$ ipython --no-banner

In [1]: import numpy as np

In [2]: np.set_printoptions(precision=2, suppress=True, linewidth=120, legacy="1.25")

In [3]: def rd(a):
   ...:     return np.round(a, 2) + 0
   ...: 

In [4]: feats = np.loadtxt("mat.csv", delimiter=",")

In [5]: feats
Out[5]: 
array([[  0. ,   0.3,   0.6,  -0.5,   0. ,  -1.3,  -1.4],
       [ -0.3,   0. ,  -0.1,   0. ,  -0.6,  -0.5,  -1.2],
       [ -0.5,  -0.9,   0.2,  -0.3,   0.4,  -2.1,  -1.1],
       [  0.2,   1.9,  -0.3,   0.6,   1.6,  -1.5,   0.5],
       [ -0.2,   1.5,   0. ,   1. ,   2.2,   0.5,   0.5],
       [  0.2,   0.7,   1.2,  -1.1,   0.9,   1. ,   1.5],
       [  0.4,   0.1,   1.1,   0.9,  -1.3,  -0.7,  -1.5],
       [  1.6,  -0.3,  -0.5,   0.9,   1.8,  -0.9,  -0.5],
       [ -1.3,  -1.1,  -0.2,  -1.9,   0.4,  -0.3,   0.7],
       [ -1.2,  -0.4,  -1.1,   0.7,  -0.5,  -1.4,  -0.6],
       [  0.3,  -0.3,  -0.7,  -0.5,  -1. ,  -0.2,  -0.7],
       [  0.1,  -0.5,   0.7,   0.4,  -0.6,  -0.4,   0.4],
       [ -0.3,   0. ,   0.2,  -0.2,  -0.4,   0.7,   0.3],
       [  0.1,   0.8,  -1.2,   0.1,   1.7,   0.8,  -0.5],
       [ 16. ,  50. ,  -2. ,  -6. , -26. ,   8. ,  22. ],
       [ -1.1,   1. ,  -0.8,   1.8,   0.1,   0.2,   0.4],
       [  1.3,   2.8,  -0.5,  -0.4,   0.6,   1.8,   1.2],
       [  1.4,  -0.5,  -1.1,   0.1,   0. ,   0.9,  -0.3],
       [  0.9,   1.9,   1.3,  -0.4,   0.3,   1.7,   0.8],
       [ -0.2,  -1.3,  -1.8,  -0.2,   0.6,   1. ,  -1. ],
       [ -1.1,   1. ,   0. ,   0.2,  -1.9,   0.3,   0.6],
       [ -0.5,   0.5,  -0.7,  -1.8,  -0.6,   0.9,  -1.6],
       [  0.8,   0.9,   0.7,  -3.9,  -0.9,  -0.6,  -1.3],
       [ -0.5,   1.6,  -1.4,   1. ,   1.1,   0.6,   0.8],
       [  1.9,   1.3,   1.3,   1.2,  -0.9,  -1. ,   0.1],
       [ -1.6,   0.9,  -0.5,   0.1,   2.5,  -0.5,   1.5],
       [ -0.3,   0. ,  -1.4,   0.2,   0.4,  -1.1,  -1.4],
       [  0.3,   1.1,   0.8,  -0.2,  -0.9,  -0.6,  -1.5],
       [  0.4,  -1.6,   0.5,  -0.7,  -0.2,   0.8,  -1.8],
       [ -2.6,   0.5,  -0.7,   0.8,   1.5,  -0.8,   0.7],
       [ -0.6,  -0.2,   1.3,  -1.4,   0.3,   1.3,  -2.7],
       [  1. ,   1.7,  -0.7,   0.6,   1. ,  -0.6,  -0.5],
       [  1.3,   0.1,   2. ,  -1.7,   0.9,   0.4,  -0.4],
       [  0.5,  -0.6,  -0.5,   1. ,   0.8,   0.5,  -0.3],
       [ -0.5,   0.3,  -0.8,   0.3,  -0.7,  -1.7,   1.8],
       [  0.6,   1.6,   2.2,  -0.1,  -0.6,  -0.2,   1.6],
       [  2.1,  -1.2,   0.7,  -0.1,  -2.1,   0.7,  -2.8],
       [  1.9,  -1.7,  -0.4,  -0.1,   1.1,   0.3,   0.5]])

In [6]: proj = feats @ np.linalg.solve(feats.T @ feats, feats.T)

In [7]: rd(np.linalg.eigvalsh(proj))
Out[7]: 
array([0., 0., 0., 0., 0., 0., 0., 0., 0., 0., 0., 0., 0., 0., 0., 0., 0., 0., 0., 0., 0., 0., 0., 0., 0., 0., 0., 0.,
       0., 0., 0., 1., 1., 1., 1., 1., 1., 1.])

In [8]: np.linalg.matrix_rank(np.eye(38) - proj)
Out[8]: 31

In [9]: rd(np.trace(proj))
Out[9]: 7.0
